$ ipython --no-banner

In [1]: import numpy as np

In [2]: import numpy.linalg as la

In [3]: np.set_printoptions(precision=2, suppress=True, linewidth=160, legacy="1.25")

In [4]: mat = np.load("sample8.npy")

In [5]: mat
Out[5]: 
array([[-3.92,  0.32,  3.08],
       [ 0.98, -4.59,  1.72],
       [ 2.94,  1.95,  3.54]])

In [6]: la.norm(mat, axis=0)
Out[6]: array([5., 5., 5.])

In [7]: proj = np.triu(np.array([[5, 1, 3], [4, 5, 1], [2, 2, 1]]), 1) + np.eye(3)

In [8]: Y = proj @ mat @ la.inv(proj)

In [9]: la.matrix_rank(Y)
Out[9]: 3

In [10]: round(np.trace(Y), 2), round(float(np.trace(mat)), 2)
Out[10]: (-4.97, -4.97)

In [11]: proj @ mat - mat @ proj
Out[11]: 
array([[  9.81,   5.19,  23.79],
       [  2.94,   0.97,   5.19],
       [  0.  ,  -2.94, -10.78]])

In [12]: x0 = np.array([2, 0, 2])

In [13]: target = mat @ x0

In [14]: target
Out[14]: array([-1.68,  5.4 , 12.96])

In [15]: np.round(la.solve(mat, target), 2) + 0
Out[15]: array([2., 0., 2.])

In [16]: np.round(la.solve(mat, -2 * target), 2) + 0
Out[16]: array([-4.,  0., -4.])

In [17]: X = np.load("run11.npy")

In [18]: X
Out[18]: 
array([[-2, -1,  0,  1],
       [ 2,  3,  4,  5]])

In [19]: Y = np.array([[-9, 2], [1, -7], [3, 0], [-6, 1]])

In [20]: np.einsum("ij->j", X)
Out[20]: array([0, 2, 4, 6])

In [21]: la.matrix_rank(X @ Y)
Out[21]: 1

In [22]: Y = np.array([[-3, 2, -2], [1, -3, 2]])

In [23]: W2 = np.kron(Y, X)

In [24]: W2
Out[24]: 
array([[  6,   3,   0,  -3,  -4,  -2,   0,   2,   4,   2,   0,  -2],
       [ -6,  -9, -12, -15,   4,   6,   8,  10,  -4,  -6,  -8, -10],
       [ -2,  -1,   0,   1,   6,   3,   0,  -3,  -4,  -2,   0,   2],
       [  2,   3,   4,   5,  -6,  -9, -12, -15,   4,   6,   8,  10]])

In [25]: la.matrix_rank(W2)
Out[25]: 4

In [26]: np.round(la.norm(W2, 2), 2), round(float(la.norm(Y, 2) * la.norm(X, 2)), 2)
Out[26]: (39.32, 39.32)
